% python3 -q
>>> import numpy as np
>>> import numpy.linalg as la
>>> np.set_printoptions(precision=2, suppress=True, linewidth=160, legacy="1.25")
>>> m1 = np.array([[5.0, 4.0, 0.0], [4.0, 5.0, 0.0], [0.0, 0.0, 5.0]])
>>> # 2 groups of indices that never mix
>>> Uu, sigma, Vh = la.svd(m1, full_matrices=False)
>>> print(np.cumsum(sigma ** 2) / np.sum(sigma ** 2))
[0.76 0.99 1.  ]
>>> print(np.allclose(Uu * sigma @ Vh, m1))
True
>>> print(np.round(Vh @ Vh.T, 2) + 0)
[[1. 0. 0.]
 [0. 1. 0.]
 [0. 0. 1.]]
>>> f = np.array([0, 3, 1])
>>> B = m1 + np.outer(f, np.eye(3)[2])
>>> print(B)
[[5. 4. 0.]
 [4. 5. 3.]
 [0. 0. 6.]]
>>> K = np.loadtxt("case7.csv", delimiter=",")
>>> print(K)
[[-3.  2. -3. -2.  0. -3.  1.]
 [ 0.  0.  0.  0.  0.  0.  0.]
 [ 0.  4. -6. -3. -3. -2.  2.]
 [ 0.  1. -2. -3. -2. -2.  1.]
 [ 0. -1. -2. -2.  1. -4.  1.]
 [ 3.  4.  0.  5.  1.  0.  1.]
 [ 0.  3. -4.  0. -1.  0.  1.]
 [ 0.  0.  0.  0.  0.  0.  0.]
 [-3. -1.  0.  1.  1.  2. -3.]
 [-1.  0. -3.  4.  3.  3. -5.]
 [-2.  0.  3.  4.  3. -1.  0.]
 [ 2.  6. -7.  2. -2.  3. -1.]
 [ 0.  0.  0.  0.  0.  0.  0.]
 [-3.  0. -3. -1.  3. -5.  1.]
 [ 0.  0.  0.  0.  0.  0.  0.]
 [-3.  2. -3. -2.  0. -3.  1.]
 [ 3.  2. -3. -1. -3.  1.  1.]
 [ 0. -2.  0.  1.  3. -2.  0.]
 [-2.  1.  0.  2.  5. -8.  4.]
 [ 0.  0.  0.  0.  0.  0.  0.]
 [ 0.  6. -3.  3.  1. -3.  2.]
 [ 3.  2.  0.  6.  4. -2.  1.]
 [ 1.  1.  3.  3.  2. -3.  3.]
 [-6. -1. -3.  0.  4. -3. -2.]
 [ 3.  1. -1.  2. -1.  3.  0.]
 [ 2.  3. -3.  2. -1.  3. -2.]
 [ 0.  0.  0.  0.  0.  0.  0.]
 [ 2.  3. -3.  2. -1.  3. -2.]
 [ 3.  1. -1.  2. -1.  3.  0.]
 [ 3. -1. -1.  3.  2.  1.  0.]
 [ 2.  3. -3.  2. -1.  3. -2.]
 [ 4.  2.  2.  5.  1.  0.  3.]]
>>> # rows 1 and 7 are equal
>>> cov = np.cov(K, rowvar=False)
>>> print(np.round(np.corrcoef(K[:, 3], K[:, 6])[0, 1], 2))
-0.09
>>> print(np.argsort(-K.std(axis=0).round(6), kind="stable"))
[5 3 0 2 4 1 6]
>>> print(np.argwhere(np.triu(np.abs(np.corrcoef(K.T)) > 0.8, 1)))
[]
>>> B = np.c_[K[:, :3] @ np.array([[2, 2, 2], [-2, -1, -1], [0, 0, 2]]), np.array([-3, 1, -2, -3, -2, -2, -1, -2, -1, 1, -2, -3, -3, -2, -1, -3, -2, 1, 0, -3, 2, -1, 1, 1, 0, -1, 1, -1, 3, -2, -3, 1])]
>>> print(B)
[[-10.  -8. -14.  -3.]
 [  0.   0.   0.   1.]
 [ -8.  -4. -16.  -2.]
 [ -2.  -1.  -5.  -3.]
 [  2.   1.  -3.  -2.]
 [ -2.   2.   2.  -2.]
 [ -6.  -3. -11.  -1.]
 [  0.   0.   0.  -2.]
 [ -4.  -5.  -5.  -1.]
 [ -2.  -2.  -8.   1.]
 [ -4.  -4.   2.  -2.]
 [ -8.  -2. -16.  -3.]
 [  0.   0.   0.  -3.]
 [ -6.  -6. -12.  -2.]
 [  0.   0.   0.  -1.]
 [-10.  -8. -14.  -3.]
 [  2.   4.  -2.  -2.]
 [  4.   2.   2.   1.]
 [ -6.  -5.  -5.   0.]
 [  0.   0.   0.  -3.]
 [-12.  -6. -12.   2.]
 [  2.   4.   4.  -1.]
 [  0.   1.   7.   1.]
 [-10. -11. -17.   1.]
 [  4.   5.   3.   0.]
 [ -2.   1.  -5.  -1.]
 [  0.   0.   0.   1.]
 [ -2.   1.  -5.  -1.]
 [  4.   5.   3.   3.]
 [  8.   7.   5.  -2.]
 [ -2.   1.  -5.  -3.]
 [  4.   6.  10.   1.]]
>>> print(la.norm(la.qr(K)[0].T @ B, axis=0) ** 2 / ((B ** 2).sum(axis=0) + 1e-12))
[1.  1.  1.  0.3]
>>> print(np.round(la.lstsq(K, B[:, 0])[0], 2) + 0)
[ 2. -2.  0.  0.  0.  0.  0.]
>>> print(la.matrix_rank(np.c_[K, B]))
8
>>> feats = np.tril(np.array([[-6, -8, 0, -3, 4, 6, -3, -3],
...     [8, 1, -8, 7, 4, 7, 3, -7],
...     [-4, -5, 3, 4, 6, -8, 3, -8],
...     [8, -9, 9, -5, 4, -9, 6, -5],
...     [3, 6, -1, -2, -6, -3, -4, -9],
...     [-4, 4, 3, -6, 1, 3, -6, 5],
...     [-8, 1, 8, -3, -3, -1, -8, 2],
...     [9, 9, -8, -7, 2, 8, -2, -6]]), -1) + np.eye(8, dtype=int)
>>> print(feats)
[[ 1  0  0  0  0  0  0  0]
 [ 8  1  0  0  0  0  0  0]
 [-4 -5  1  0  0  0  0  0]
 [ 8 -9  9  1  0  0  0  0]
 [ 3  6 -1 -2  1  0  0  0]
 [-4  4  3 -6  1  1  0  0]
 [-8  1  8 -3 -3 -1  1  0]
 [ 9  9 -8 -7  2  8 -2  1]]
>>> f, v = feats[0], feats[2]
>>> print(f @ f)
1
>>> print(f @ v)
-4
>>> pr = (f @ v) / (f @ f) * f
>>> print(np.round(la.norm(f + v) ** 2 + la.norm(f - v) ** 2, 2))
86.0
>>> print(la.matrix_rank(np.outer(f, v)))
1
>>> print(np.outer(f, v))
[[-4 -5  1  0  0  0  0  0]
 [ 0  0  0  0  0  0  0  0]
 [ 0  0  0  0  0  0  0  0]
 [ 0  0  0  0  0  0  0  0]
 [ 0  0  0  0  0  0  0  0]
 [ 0  0  0  0  0  0  0  0]
 [ 0  0  0  0  0  0  0  0]
 [ 0  0  0  0  0  0  0  0]]
>>> print(pr)
[-4. -0. -0. -0. -0. -0. -0. -0.]
>>> print(v - pr)
[ 0. -5.  1.  0.  0.  0.  0.  0.]
>>> B = feats / np.sqrt((feats ** 2).mean(axis=1, keepdims=True))
>>> print(la.matrix_rank(B) == la.matrix_rank(feats))
True
>>> print(B[6])
[-1.85  0.23  1.85 -0.7  -0.7  -0.23  0.23  0.  ]
>>> print([round(float(x), 2) for x in la.svd(feats, compute_uv=False)[:3]])
[22.57, 16.79, 11.23]
>>> print(np.round(la.norm(feats, 2) / la.norm(feats), 2))
0.73
>>> print(la.cond(feats) > 100)
True
>>> Uu, sigma, Vh = la.svd(feats)
>>> print(sigma.round(2) + 0)
[22.57 16.79 11.23  6.12  2.54  0.88  0.07  0.  ]
>>> B = Uu[:, :7] @ np.diag(sigma[:7]) @ Vh[:7]
>>> print(B.round(2) + 0)
[[ 1.  0.  0.  0.  0.  0.  0.  0.]
 [ 8.  1.  0.  0.  0.  0.  0.  0.]
 [-4. -5.  1.  0.  0.  0.  0.  0.]
 [ 8. -9.  9.  1.  0.  0.  0.  0.]
 [ 3.  6. -1. -2.  1.  0.  0.  0.]
 [-4.  4.  3. -6.  1.  1.  0.  0.]
 [-8.  1.  8. -3. -3. -1.  1.  0.]
 [ 9.  9. -8. -7.  2.  8. -2.  1.]]
>>> print(round(la.norm(feats - B, 2), 2), round(sigma[7], 2))
0.0 0.0
>>> print(round(float(np.abs(feats - B).max()), 2))
0.0
>>> x = np.array([2, 3, 0, 3, 1, 5, 5, 3])
>>> print(feats @ np.eye(8)[2])
[ 0.  0.  1.  9. -1.  3.  8. -8.]
>>> print(feats @ (2 * x))
[  4  38 -46 -16  38 -16 -50 118]
>>> print(np.einsum("ij,j->i", feats, x))
[  2  19 -23  -8  19  -8 -25  59]
>>> print(feats @ np.ones(8))
[ 1.  9. -8.  9.  7. -1. -5. 12.]
>>> print((feats @ x).argmax())
7
>>> print(feats @ x)
[  2  19 -23  -8  19  -8 -25  59]
>>> print(np.sign((feats @ x).round(6)))
[ 1  1 -1 -1  1 -1 -1  1]
>>> print(la.norm(feats @ x) <= la.norm(feats, 2) * la.norm(x) + 1e-9)
True
>>> data = np.load("sample0.npy")
>>> print(data)
[[-2.  1.  0.  0.  0.  0.  0.  0.]
 [ 0. -2.  1.  0.  0.  0.  0.  0.]
 [ 0.  0. -2.  1.  0.  0.  0.  0.]
 [ 0.  0.  0. -2.  1.  0.  0.  0.]
 [ 0.  0.  0.  0. -2.  1.  0.  0.]
 [ 0.  0.  0.  0.  0. -2.  1.  0.]
 [ 0.  0.  0.  0.  0.  0. -2.  1.]
 [ 0.  0.  0.  0.  0.  0.  0. -2.]]
>>> # triangular: eigenvalues sit on the diagonal
>>> B = data[0, 0] * data[1:] - np.outer(data[1:, 0], data[0])
>>> print(B)
[[ 0.  4. -2. -0. -0. -0. -0. -0.]
 [ 0. -0.  4. -2. -0. -0. -0. -0.]
 [ 0. -0. -0.  4. -2. -0. -0. -0.]
 [ 0. -0. -0. -0.  4. -2. -0. -0.]
 [ 0. -0. -0. -0. -0.  4. -2. -0.]
 [ 0. -0. -0. -0. -0. -0.  4. -2.]
 [ 0. -0. -0. -0. -0. -0. -0.  4.]]
>>> print(np.flatnonzero(~B.round(6).any(axis=1)))
[]
>>> print(la.matrix_rank(B), la.matrix_rank(data))
7 8
>>> print(np.sort(la.eigvals(feats)))
[1. 1. 1. 1. 1. 1. 1. 1.]
>>> print(la.matrix_rank(feats - feats[0, 0] * np.eye(8)))
7
>>> f, v = data[5], data[6]
>>> print(f @ f)
5.0
>>> pr = (f @ v) / (f @ f) * f
>>> print((v - pr) @ f)
0.0
>>> print(np.outer(f, v))
[[ 0.  0.  0.  0.  0.  0. -0.  0.]
 [ 0.  0.  0.  0.  0.  0. -0.  0.]
 [ 0.  0.  0.  0.  0.  0. -0.  0.]
 [ 0.  0.  0.  0.  0.  0. -0.  0.]
 [ 0.  0.  0.  0.  0.  0. -0.  0.]
 [-0. -0. -0. -0. -0. -0.  4. -2.]
 [ 0.  0.  0.  0.  0.  0. -2.  1.]
 [ 0.  0.  0.  0.  0.  0. -0.  0.]]
>>> f = np.array([3, 0, 3, 3])
>>> rng = np.random.default_rng(5202)
>>> E = np.outer(rng.normal(size=31), f) + 0.1 * rng.normal(size=(31, 4))
>>> print(E.round(2) + 0)
[[-1.07 -0.03 -0.9  -0.91]
 [-2.5  -0.08 -2.73 -2.65]
 [ 4.65  0.    4.56  4.61]
 [ 1.74  0.08  1.78  1.65]
 [-2.59  0.07 -2.55 -2.58]
 [-2.43 -0.01 -2.45 -2.42]
 [ 2.11 -0.06  1.96  2.16]
 [ 4.32  0.02  4.32  4.27]
 [-0.57  0.24 -0.62 -0.66]
 [ 1.7  -0.16  1.63  1.57]
 [ 2.39  0.02  2.45  2.5 ]
 [-4.98  0.16 -5.17 -5.2 ]
 [ 0.87  0.07  0.73  0.84]
 [-1.43  0.15 -1.24 -1.49]
 [ 5.58  0.01  5.67  5.87]
 [ 1.48 -0.11  1.48  1.38]
 [-0.67 -0.22 -0.61 -0.7 ]
 [-0.1   0.19 -0.12 -0.02]
 [ 4.78  0.16  4.67  4.72]
 [-0.89  0.05 -0.83 -0.76]
 [-2.61  0.04 -2.54 -2.59]
 [ 3.02  0.01  2.96  2.99]
 [ 3.71 -0.07  3.53  3.45]
 [-1.1   0.08 -1.37 -1.05]
 [-5.5  -0.04 -5.64 -5.71]
 [ 0.87  0.08  0.75  0.59]
 [ 4.23  0.04  4.36  4.4 ]
 [-0.9   0.11 -0.9  -0.76]
 [ 5.96 -0.09  6.14  6.05]
 [ 2.    0.1   2.03  2.15]
 [-3.33  0.08 -3.21 -3.21]]
>>> Xc = (E - E.mean(axis=0)) / E.std(axis=0)
>>> print(np.argwhere(np.abs(Xc) > 2))
[[ 8  1]
 [16  1]
 [24  0]
 [24  2]
 [24  3]]
>>> b = la.lstsq(np.delete(Xc, 3, axis=1), Xc[:, 3])[0]
>>> print(np.round(1 - np.var(Xc[:, 3] - np.delete(Xc, 3, axis=1) @ b), 2))
1.0
>>> print(b)
[0.36 0.01 0.64]
>>> B = np.c_[E[:, :2] @ np.array([[-3, 1], [-5, 5]]), np.array([-1, 1, 0, 1, -3, -3, -1, -3, 3, 1, -1, -3, -2, 2, 3, 0, 2, -1, -2, 0, -1, 3, -3, -1, -3, 0, -3, -2, 2, -1, -2])]
>>> print(B)
[[  3.38  -1.23  -1.  ]
 [  7.9   -2.9    1.  ]
 [-13.93   4.63   0.  ]
 [ -5.62   2.13   1.  ]
 [  7.41  -2.22  -3.  ]
 [  7.36  -2.5   -3.  ]
 [ -6.01   1.8   -1.  ]
 [-13.03   4.4   -3.  ]
 [  0.55   0.6    3.  ]
 [ -4.29   0.89   1.  ]
 [ -7.28   2.51  -1.  ]
 [ 14.16  -4.2   -3.  ]
 [ -2.97   1.22  -2.  ]
 [  3.52  -0.67   2.  ]
 [-16.76   5.61   3.  ]
 [ -3.87   0.91   0.  ]
 [  3.09  -1.76   2.  ]
 [ -0.63   0.84  -1.  ]
 [-15.13   5.56  -2.  ]
 [  2.42  -0.64   0.  ]
 [  7.62  -2.4   -1.  ]
 [ -9.12   3.09   3.  ]
 [-10.77   3.35  -3.  ]
 [  2.92  -0.71  -1.  ]
 [ 16.68  -5.68  -3.  ]
 [ -3.04   1.29   0.  ]
 [-12.92   4.46  -3.  ]
 [  2.15  -0.36  -2.  ]
 [-17.46   5.53   2.  ]
 [ -6.54   2.53  -1.  ]
 [  9.6   -2.95  -2.  ]]
>>> print(la.norm(la.qr(E)[0].T @ B, axis=0) ** 2 / ((B ** 2).sum(axis=0) + 1e-12))
[1.   1.   0.13]
>>> print(la.matrix_rank(np.c_[E, B]))
5
